>>> import numpy as np
>>> np.set_printoptions(suppress=True, linewidth=100)
>>> def rd(a):
...     return np.round(a, 1) + 0
... 
>>> arr = np.load("m.npy")
>>> arr
array([[-0.8, -0.4,  1.8],
       [-1.2, -0.2, -0.3],
       [-0.7, -0.3,  1.8],
       [ 0.5, -0.8,  0.2],
       [ 0.7, -1. , -0.6]])
>>> u, v = arr[1], arr[2]
>>> rd(u @ v)
np.float64(0.4)
>>> p = (u @ v) / (u @ u) * u
>>> np.linalg.matrix_rank(np.outer(u, v))
np.int64(1)
>>> rd((v - p) @ u)
np.float64(0.0)
>>> rd(np.outer(u, v))
array([[ 0.8,  0.4, -2.2],
       [ 0.1,  0.1, -0.4],
       [ 0.2,  0.1, -0.5]])
>>> x0 = np.array([3, 1, 1])
>>> y = arr @ x0
>>> rd(np.linalg.lstsq(arr, y)[0])
array([3., 1., 1.])
>>> print(rd(y))
[-1.  -4.1 -0.6  0.9  0.5]
>>> rd(np.linalg.solve(arr.T @ arr, arr.T @ y))
array([3., 1., 1.])
>>> rng = np.random.default_rng(5635)
>>> y = y + 0.1 * rng.normal(size=5)
>>> rd(y)
array([-1. , -4.2, -0.5,  0.9,  0.5])
>>> b, *_ = np.linalg.lstsq(arr, y)
>>> [round(float(np.linalg.norm(np.linalg.solve(arr.T @ arr + lam * np.eye(3), arr.T @ y))), 2) for lam in (0, 1, 10, 100)]
[3.44, 2.08, 0.53, 0.07]
>>> b.round()
array([3., 1., 1.])
>>> rd(b)
array([3.1, 1. , 1.1])
>>> T = np.stack([arr, -2 * arr, arr[::-1]])
>>> (T @ arr.T).shape
(3, 5, 5)
>>> rd(T.sum(axis=0))
array([[ 1.5, -0.6, -2.4],
       [ 1.7, -0.6,  0.5],
       [ 0. ,  0. ,  0. ],
       [-1.7,  0.6, -0.5],
       [-1.5,  0.6,  2.4]])
>>> M2 = np.array([[1, 3, -1], [2, 1, 2], [2, 1, 0]])
>>> np.linalg.matrix_rank(np.vstack([arr, M2.T]))
np.int64(3)
>>> print(rd(np.einsum("ik,kj->ji", arr, M2)))
[[ 2.  -2.2  2.3 -0.7 -2.5]
 [-1.  -4.1 -0.6  0.9  0.5]
 [ 0.   0.8  0.1 -2.1 -2.7]]
>>> np.vstack([arr, M2.T]).shape
(8, 3)
>>> rd(np.einsum("ik,kj->ij", arr, M2))
array([[ 2. , -1. ,  0. ],
       [-2.2, -4.1,  0.8],
       [ 2.3, -0.6,  0.1],
       [-0.7,  0.9, -2.1],
       [-2.5,  0.5, -2.7]])
>>> A = -2 * np.eye(6) + np.eye(6, k=1)
>>> A
array([[-2.,  1.,  0.,  0.,  0.,  0.],
       [ 0., -2.,  1.,  0.,  0.,  0.],
       [ 0.,  0., -2.,  1.,  0.,  0.],
       [ 0.,  0.,  0., -2.,  1.,  0.],
       [ 0.,  0.,  0.,  0., -2.,  1.],
       [ 0.,  0.,  0.,  0.,  0., -2.]])
>>> q, R = np.linalg.qr(A)
>>> np.trace(q @ q.T)
np.float64(6.0)
>>> print(np.allclose(R.T @ R, A.T @ A))
True
>>> print(q.shape, R.shape)
(6, 6) (6, 6)
>>> x0 = np.array([-1, -2, -2, -1, 2, 0])
>>> y = A @ x0
>>> b, lr = np.zeros(6), 1 / np.linalg.norm(A, 2) ** 2
>>> for i in range(150):
...     b -= lr * A.T @ (A @ b - y)
...     if i % 50 == 0: print(i, round(np.linalg.norm(A @ b - y), 1))
... 
0 3.6
50 0.0
100 0.0
>>> print(rd(b))
[-1. -2. -2. -1.  2.  0.]
>>> M2 = A / np.sqrt((A ** 2).mean(axis=1, keepdims=True))
>>> print(np.linalg.matrix_rank(A - A.mean(axis=1, keepdims=True)))
5
>>> rd(np.linalg.norm(M2, axis=1))
array([2.4, 2.4, 2.4, 2.4, 2.4, 2.4])
>>> u, v = A[3], A[2]
>>> u @ v
np.float64(-2.0)
>>> u @ u
np.float64(5.0)
>>> p = (u @ v) / (u @ u) * u
>>> rd(np.linalg.norm(u + v) ** 2 + np.linalg.norm(u - v) ** 2)
np.float64(20.0)
>>> rd((v - p) @ u)
np.float64(0.0)
>>> p
array([-0. , -0. , -0. ,  0.8, -0.4, -0. ])
>>> print(rd(v - p))
[ 0.   0.  -2.   0.2  0.4  0. ]
>>> np.linalg.matrix_rank(np.outer(u, v))
np.int64(1)
>>> M2 = A / np.linalg.norm(A, axis=1, keepdims=True)
>>> gram = M2 @ M2.T
>>> rd(gram[2])
array([ 0. , -0.4,  1. , -0.4,  0. ,  0. ])
>>> np.degrees(np.arccos(np.clip(gram[2, 0], -1, 1)))
np.float64(90.0)
>>> (gram - 2 * np.eye(6)).round(6).argmax(axis=1)
array([2, 3, 0, 0, 0, 0])
>>> J = np.array([[0, 0, 0], [0, 0, 0], [1, 0, 0]])
>>> M2 = np.c_[arr[:, :1] @ np.array([[3]]), np.array([4, 2, 5, 5, -1])]
>>> print(rd(M2))
[[-2.4  4. ]
 [-3.6  2. ]
 [-2.1  5. ]
 [ 1.5  5. ]
 [ 2.1 -1. ]]
>>> np.linalg.matrix_rank(np.c_[arr, M2])
np.int64(4)
>>> U, sigma, vt = np.linalg.svd(J)
>>> np.argmax(sigma[:-1] / (sigma[1:] + 1e-6)) + 1
np.int64(1)
>>> M2 = U[:, :1] @ np.diag(sigma[:1]) @ vt[:1]
>>> rd(np.linalg.norm(J - M2, 2)), sigma[1]
(np.float64(0.0), np.float64(0.0))
>>> np.abs(J - M2).max()
np.float64(0.0)
>>> rank = np.linalg.matrix_rank(J)
>>> rank
np.int64(1)
>>> N = np.linalg.svd(J)[2][rank:].T
>>> N.shape
(3, 2)
>>> np.linalg.matrix_rank(J.T @ J), np.linalg.matrix_rank(J @ J.T)
(np.int64(1), np.int64(1))
>>> [int(np.linalg.matrix_rank(J[:i])) for i in range(1, len(J) + 1)]
[0, 0, 1]
>>> print(J @ N)
[[0. 0.]
 [0. 0.]
 [0. 0.]]
>>> np.linalg.matrix_rank(J - J[0, 0] * np.eye(3))
np.int64(1)
>>> [int(np.linalg.matrix_rank(np.linalg.matrix_power(J, p))) for p in range(1, 4)]
[1, 0, 0]
>>> try:
...     np.linalg.inv(J)
... except np.linalg.LinAlgError as e:
...     print(e)
... 
Singular matrix
>>> data = np.load("dump.npy")
>>> data
array([[-1.3,  0.2,  2. ,  8. ,  0.6,  0.5],
       [-1.1,  0. , -0.2, -0.9,  0.2, -1.4],
       [-1. ,  1.1, -0.1, -0.4, -1.2, -1.6],
       [-0.3, -2.7, -0.1, -0.3, -0.4, -0.5],
       [ 1.3, -0.2, -0.7, -2.8, -0.6,  1.3],
       [ 0.7, -0.7,  0.6,  2.4, -2.7, -0.7],
       [-0.3, -1.1,  0.7,  2.8,  0.8, -0.6],
       [-1.4,  0. , -1. , -4. ,  0.3, -1.5],
       [-0.6,  1. , -0.2, -0.8, -1. , -0.8],
       [ 1.4,  1.2, -0.2, -0.8,  0.7,  1.4],
       [-0.1, -0.9,  1.8,  7.1, -1.1, -0.8],
       [ 1.3,  0.8,  0.2,  1. ,  0. , -0.1],
       [-0.7, -0.5, -1.4, -5.5, -0.1, -0.5],
       [-0.3,  0.8,  0.9,  3.5,  0. , -1.6],
       [ 0. , -0.3, -1.6, -6.3, -1.8,  1. ],
       [-0.6, -0.6, -0.1, -0.2,  0.7, -0.4],
       [ 1.1, -0.6,  0.6,  2.3,  0.3, -0.1],
       [-0.5,  1.7, -1. , -3.8, -1.6,  0.6],
       [-0.8, -1.8,  0. ,  0.1, -0.6, -2.9],
       [-0.6,  0.8, -0.5, -1.9, -0.1, -2. ],
       [ 0.3,  0.1,  0.5,  2. ,  0.4, -0.1],
       [ 0.8,  1.4, -0.1, -0.4, -1. ,  0.9],
       [-1.8,  1. , -0.7, -2.9, -0.1, -0.4],
       [ 1.9, -1.7,  0.9,  3.7, -0.1, -0.6],
       [-0.8,  1.2,  0. ,  0.1,  1.3,  0.1],
       [ 1.7, -0.6, -1. , -3.9,  0.6,  0.3],
       [ 0.8, -0.5,  1.3,  5.2,  1.7,  1. ],
       [-0.2,  0.7,  0.2,  0.9,  0.7,  1. ],
       [ 2. ,  0. ,  0.7,  2.8,  2.7, -1.6]])
>>> Xc = data - data.mean(axis=0)
>>> U, sigma, vt = np.linalg.svd(Xc, full_matrices=False)
>>> np.linalg.matrix_rank(Xc)
np.int64(6)
>>> rd(Xc.mean(axis=0))
array([0., 0., 0., 0., 0., 0.])
>>> (np.sign(U[:, 0]) == np.sign(U[0, 0])).astype(int)
array([1, 0, 0, 0, 0, 1, 1, 0, 0, 0, 1, 1, 0, 1, 0, 0, 1, 0, 0, 0, 1, 0, 0, 1, 0, 0, 1, 1, 1])
>>> rd(vt[0] * np.sign(vt[0, np.abs(vt[0]).argmax()]))
array([ 0.1, -0.1,  0.2,  1. ,  0.1,  0. ])
>>> np.abs(vt[0]).argmax()
np.int64(3)
>>> rd(sigma ** 2 / (sigma ** 2).sum())
array([0.7, 0.1, 0.1, 0.1, 0. , 0. ])
>>> np.searchsorted(np.cumsum(sigma ** 2) / (sigma ** 2).sum(), 0.9) + 1
np.int64(3)
>>> print(np.abs(U[:, 0]).argmax())
0
>>> W2 = data[[16, 17]].astype(float)
>>> for _ in range(6):
...     labels = np.linalg.norm(data[:, None] - W2, axis=-1).argmin(axis=1)
...     W2 = np.array([data[labels == j].mean(axis=0) for j in range(2)])
... 
>>> labels
array([0, 1, 1, 1, 1, 0, 0, 1, 1, 1, 0, 0, 1, 0, 1, 1, 0, 1, 1, 1, 0, 1, 1, 0, 1, 1, 0, 0, 0])
>>> rd(W2)
array([[ 0.5, -0.2,  0.9,  3.5,  0.3, -0.3],
       [-0.3,  0.2, -0.5, -2. , -0.3, -0.4]])
>>> np.abs(W2[1] - W2[0]).argmax()
np.int64(3)
>>> rd(W2[1] - W2[0])
array([-0.8,  0.4, -1.4, -5.5, -0.6, -0.1])
>>> print(np.bincount(labels))
[12 17]
>>> P = data @ np.linalg.solve(data.T @ data, data.T)
>>> rd(P @ data[:, 3])
array([ 8. , -0.9, -0.4, -0.3, -2.8,  2.4,  2.8, -4. , -0.8, -0.8,  7.1,  1. , -5.5,  3.5, -6.3,
       -0.2,  2.3, -3.8,  0.1, -1.9,  2. , -0.4, -2.9,  3.7,  0.1, -3.9,  5.2,  0.9,  2.8])
>>> rd(np.diag(P))
array([0.4, 0.1, 0.2, 0.3, 0.1, 0.3, 0.1, 0.2, 0.1, 0.1, 0.3, 0.3, 0.1, 0.2, 0.2, 0.2, 0.1, 0.3,
       0.3, 0.2, 0. , 0.1, 0.2, 0.3, 0.2, 0.2, 0.2, 0.1, 0.5])
>>> rd(np.linalg.eigvalsh(P))
array([0., 0., 0., 0., 0., 0., 0., 0., 0., 0., 0., 0., 0., 0., 0., 0., 0., 0., 0., 0., 0., 0., 0.,
       1., 1., 1., 1., 1., 1.])
>>> rd(np.trace(P))
np.float64(6.0)
>>> gram = np.cov(data, rowvar=False)
>>> print(rd(data.std(axis=0)))
[1.  1.  0.9 3.4 1.1 1.1]
>>> gram.shape
(6, 6)
>>> print(rd(gram))
[[ 1.1 -0.2  0.2  0.6  0.2  0.4]
 [-0.2  1.1 -0.2 -0.7  0.   0.3]
 [ 0.2 -0.2  0.8  3.   0.3 -0.1]
 [ 0.6 -0.7  3.  12.   1.  -0.3]
 [ 0.2  0.   0.3  1.   1.2  0. ]
 [ 0.4  0.3 -0.1 -0.3  0.   1.2]]
>>> np.argwhere(np.triu(np.abs(np.corrcoef(data.T)) > 0.8, 1))
array([[2, 3]])
>>> np.median(data, axis=0)
array([-0.3,  0. , -0.1, -0.2,  0. , -0.4])
>>> print(rd(np.corrcoef(data[:, 0], data[:, 2])[0, 1]))
0.2
>>> P = arr @ np.linalg.solve(arr.T @ arr, arr.T)
>>> print(rd(P))
[[ 0.5  0.1  0.5  0.1  0. ]
 [ 0.1  1.   0.  -0.1  0.1]
 [ 0.5  0.   0.5  0.1 -0.1]
 [ 0.1 -0.1  0.1  0.4  0.4]
 [ 0.   0.1 -0.1  0.4  0.7]]
>>> np.allclose(P @ P, P)
True
>>> rd(P @ arr[:, 1])
array([-0.4, -0.2, -0.3, -0.8, -1. ])
>>> np.linalg.matrix_rank(np.eye(5) - P)
np.int64(2)
>>> rd(np.diag(P))
array([0.5, 1. , 0.5, 0.4, 0.7])
>>> rd(np.linalg.eigvalsh(P))
array([0., 0., 1., 1., 1.])
>>> W0 = np.tril(np.array([[1, 2, -2, 0, 2, -2, 0, 0],
...     [2, -2, 1, 0, 1, -2, 2, -1],
...     [2, -1, 0, -1, 0, 0, 2, -1],
...     [1, 2, 2, -1, 0, -1, -2, 0],
...     [1, -2, 1, -2, 2, 2, -2, 0],
...     [0, -2, -1, -1, 1, -2, 0, -2],
...     [2, 2, 2, 1, 1, 0, -2, -1],
...     [0, 0, 1, 1, 2, 2, 2, 0]]), -1) + np.eye(8, dtype=int)
>>> W0
array([[ 1,  0,  0,  0,  0,  0,  0,  0],
       [ 2,  1,  0,  0,  0,  0,  0,  0],
       [ 2, -1,  1,  0,  0,  0,  0,  0],
       [ 1,  2,  2,  1,  0,  0,  0,  0],
       [ 1, -2,  1, -2,  1,  0,  0,  0],
       [ 0, -2, -1, -1,  1,  1,  0,  0],
       [ 2,  2,  2,  1,  1,  0,  1,  0],
       [ 0,  0,  1,  1,  2,  2,  2,  1]])
>>> labels = rng.permutation(8)
>>> labels
array([7, 1, 5, 3, 4, 2, 0, 6])
>>> M2 = W0[labels][:, labels]
>>> M2
array([[ 1,  0,  2,  1,  2,  1,  0,  2],
       [ 0,  1,  0,  0,  0,  0,  2,  0],
       [ 0, -2,  1, -1,  1, -1,  0,  0],
       [ 0,  2,  0,  1,  0,  2,  1,  0],
       [ 0, -2,  0, -2,  1,  1,  1,  0],
       [ 0, -1,  0,  0,  0,  1,  2,  0],
       [ 0,  0,  0,  0,  0,  0,  1,  0],
       [ 0,  2,  0,  1,  1,  2,  2,  1]])
>>> np.allclose(M2, W0)
False
>>> M2 = W0[0, 0] * W0[1:] - np.outer(W0[1:, 0], W0[0])
>>> M2
array([[ 0,  1,  0,  0,  0,  0,  0,  0],
       [ 0, -1,  1,  0,  0,  0,  0,  0],
       [ 0,  2,  2,  1,  0,  0,  0,  0],
       [ 0, -2,  1, -2,  1,  0,  0,  0],
       [ 0, -2, -1, -1,  1,  1,  0,  0],
       [ 0,  2,  2,  1,  1,  0,  1,  0],
       [ 0,  0,  1,  1,  2,  2,  2,  1]])
>>> np.flatnonzero(~M2.round(6).any(axis=1))
array([], dtype=int64)
>>> X = np.loadtxt("sample19.csv", delimiter=",")
>>> X
array([[-1.7,  9.7,  9.7],
       [ 1.2,  6.8,  6.8],
       [-1.6,  9.6,  9.6],
       [ 3.2,  4.8,  4.8],
       [-6.5, 14.5, 14.5],
       [-4.8, 12.8, 12.8],
       [-0.6,  8.6,  8.6],
       [ 3.6,  4.4,  4.4],
       [-5.9, 13.9, 13.9],
       [ 0.8,  7.2,  7.2],
       [-3.9, 11.9, 11.9],
       [-0.2,  8.2,  8.2],
       [ 6.1,  1.9,  1.9],
       [-2.3, 10.3, 10.3],
       [ 6.7,  1.3,  1.3]])
>>> U, sigma, vt = np.linalg.svd(X)
>>> print(np.argmax(sigma[:-1] / (sigma[1:] + 1e-6)) + 1)
2
>>> rd(sigma)
array([51.4, 13. ,  0. ])
>>> M2 = U[:, :2] @ np.diag(sigma[:2]) @ vt[:2]
>>> np.linalg.matrix_rank(X, rtol=0.05)
np.int64(2)
>>> print(np.linalg.matrix_rank(M2))
2
>>> rd(np.linalg.norm(X - M2, 2)), rd(sigma[2])
(np.float64(0.0), np.float64(0.0))
>>> rd(M2)
array([[-1.7,  9.7,  9.7],
       [ 1.2,  6.8,  6.8],
       [-1.6,  9.6,  9.6],
       [ 3.2,  4.8,  4.8],
       [-6.5, 14.5, 14.5],
       [-4.8, 12.8, 12.8],
       [-0.6,  8.6,  8.6],
       [ 3.6,  4.4,  4.4],
       [-5.9, 13.9, 13.9],
       [ 0.8,  7.2,  7.2],
       [-3.9, 11.9, 11.9],
       [-0.2,  8.2,  8.2],
       [ 6.1,  1.9,  1.9],
       [-2.3, 10.3, 10.3],
       [ 6.7,  1.3,  1.3]])
>>> rd(np.linalg.norm(X - M2) / np.linalg.norm(X))
np.float64(0.0)
>>> np.linalg.matrix_rank(X, rtol=0.1)
np.int64(2)
>>> [round(float(x), 1) for x in np.linalg.svd(X, compute_uv=False)[:3]]
[51.4, 13.0, 0.0]
>>> rd(np.linalg.norm(X, 2) / np.linalg.norm(X))
np.float64(1.0)
>>> Xc = X - X.mean(axis=0)
>>> V = np.linalg.svd(Xc)[2][:2]
>>> M2 = Xc - Xc @ V.T @ V
>>> rd(np.linalg.norm(M2) / np.linalg.norm(Xc))
np.float64(0.0)
>>> rd(M2.std(axis=0))
array([0., 0., 0.])
>>> np.linalg.norm(M2, axis=1).round(6).argmax()
np.int64(0)
>>> U, sigma, vt = np.linalg.svd(X)
>>> V = vt[:(sigma > 1e-8).sum()]
>>> x0 = X[8] + 3 * X[12] + rng.integers(2) * np.eye(3)[2]
>>> print(rd(x0))
[12.4 19.6 19.6]
>>> print(rd(V.T @ V))
[[1.  0.  0. ]
 [0.  0.5 0.5]
 [0.  0.5 0.5]]
>>> rd(np.linalg.norm(x0 - V.T @ V @ x0))
np.float64(0.0)
>>> rd(np.diag(V.T @ V))
array([1. , 0.5, 0.5])
>>> np.linalg.matrix_rank(np.vstack([X, x0]))
np.int64(2)
>>> E = np.load("test14.npy")
>>> rd(E)
array([[ 0.1, -0.2, -0.1, -0.1,  0. , -0.2],
       [-0.2,  0.3,  0.2,  0.2, -0.1,  0.3],
       [-0.1,  0.2,  0.1,  0.1,  0. ,  0.2],
       [-0.1,  0.2,  0.1,  0.1,  0. ,  0.2],
       [ 0. , -0.1,  0. ,  0. ,  0. , -0.1],
       [-0.2,  0.3,  0.2,  0.2, -0.1,  0.3]])
>>> rd(np.sort(np.linalg.eigvals(J).real))
array([0., 0., 0.])
>>> (J != 0).astype(int)
array([[0, 0, 0],
       [0, 0, 0],
       [1, 0, 0]])
